% python3 -q
>>> import numpy as np
>>> np.set_printoptions(suppress=True, linewidth=140)
>>> F = np.load("x.npy")
>>> print(F.round(4))
[[ 0.4012  0.2181  0.2299 -0.0277  0.2997 -0.7161]
 [ 0.2181 -0.2667 -0.216  -0.9993  1.2625 -0.1053]
 [ 0.2299 -0.216  -0.1285 -0.876   1.4209  0.6586]
 [-0.0277 -0.9993 -0.876   0.9276  0.6511 -0.125 ]
 [ 0.2997  1.2625  1.4209  0.6511 -0.7961  0.3248]
 [-0.7161 -0.1053  0.6586 -0.125   0.3248 -0.1377]]
>>> # looks like rank 5
>>> print(np.allclose(F, F.T))
True
>>> print(round(float(np.linalg.det(F)), 4))
-0.0
>>> np.linalg.determinant(F)
Traceback (most recent call last):
  File "<python-input-7>", line 1, in <module>
    np.linalg.determinant(F)
    ^^^^^^^^^^^^^^^^^^^^^
AttributeError: module 'numpy.linalg' has no attribute 'determinant'
>>> print(round(float(np.trace(F)), 4))
-0.0
>>> print(np.unique(F.round(6), axis=0).shape)
(6, 6)
>>> left, sig, Vt = np.linalg.svd(F)
>>> print(sig.round(4) + 0)
[3. 2. 1. 1. 1. 0.]
>>> Y = left[:, :5] @ np.diag(sig[:5]) @ Vt[:5]
>>> print(round(np.abs(F - Y).max(), 4))
0.0
>>> print(Y.round(4))
[[ 0.4012  0.2181  0.2299 -0.0277  0.2997 -0.7161]
 [ 0.2181 -0.2667 -0.216  -0.9993  1.2625 -0.1053]
 [ 0.2299 -0.216  -0.1285 -0.876   1.4209  0.6586]
 [-0.0277 -0.9993 -0.876   0.9276  0.6511 -0.125 ]
 [ 0.2997  1.2625  1.4209  0.6511 -0.7961  0.3248]
 [-0.7161 -0.1053  0.6586 -0.125   0.3248 -0.1377]]
>>> print(np.linalg.matrix_rank(Y))
5
>>> vals, V = np.linalg.eigh(F)
>>> x0 = np.array([0, 2, 2, 0, 2, 0])
>>> print(np.round(np.linalg.eigvalsh(F[1:, 1:]), 4))
[-3.     -0.6583  0.2769  1.      1.9802]
>>> print(round(float(x0 @ F @ x0), 4))
14.9738
>>> print((np.sign(V[:, -1].round(6)) == np.sign(V[0, -1].round(6))).astype(int))
[1 1 1 0 1 1]
>>> print(round(float(np.abs(F).sum(axis=1).max()), 4), round(np.abs(vals).max(), 4))
4.7551 3.0
>>> K = np.loadtxt("test12.csv", delimiter=",")
>>> print(K)
[[-0.6  0.9  0.4  0.9  0.1  1.  -0.5 -0.9  0.2 -0.2  0.7  0.4  1.1 -0.7 -1.4]
 [ 1.2  0.1  0.4  6.3  0.4 -0.3  1.5 -0.5 -0.5 -1.5  0.8 -0.2 -0.6 -0.4 -0.3]
 [-0.4 -1.6  0.   4.8  0.6  0.4  1.3 -1.1  1.2  1.   0.  -0.6  0.3 -1.2  0.1]
 [-1.3  1.6  1.3  0.6 -0.9  1.6 -0.4 -0.4 -1.8 -0.2 -1.4  0.6 -0.3  0.3  2.3]
 [-0.3  1.  -0.4 -0.3  0.2  0.4 -0.5  0.1  0.2  0.6 -1.1  1.4  1.9  1.4  1.7]
 [ 0.4 -0.2 -0.1  2.7 -1.  -0.7  0.1  1.2 -1.5  0.5  1.8  0.8 -0.5 -1.2 -0.6]
 [ 0.7 -1.9  0.8  3.6 -0.2  0.1 -0.2  0.2  0.8  0.8 -0.3 -1.  -1.8 -0.6  1.2]
 [ 0.2  1.  -1.6 -1.5 -0.8  1.1  0.1 -1.1  1.8 -2.1  0.8  1.2 -0.6 -1.  -1.6]]
>>> theta = np.radians(45)
>>> r_ = np.eye(15)
>>> r_[2, 2] = r_[7, 7] = np.cos(theta)
>>> r_[2, 7], r_[7, 2] = -np.sin(theta), np.sin(theta)
>>> Y = K @ r_.T
>>> print(np.round(np.linalg.svd(K, compute_uv=False), 4), np.round(np.linalg.svd(Y, compute_uv=False), 4))
[9.952  5.681  4.5854 3.9074 3.2021 2.6275 2.2376 1.3251] [9.952  5.681  4.5854 3.9074 3.2021 2.6275 2.2376 1.3251]
>>> print(np.allclose(K @ K.T, Y @ Y.T))
True
>>> print(np.allclose(np.linalg.norm(K, axis=1), np.linalg.norm(Y, axis=1)))
True
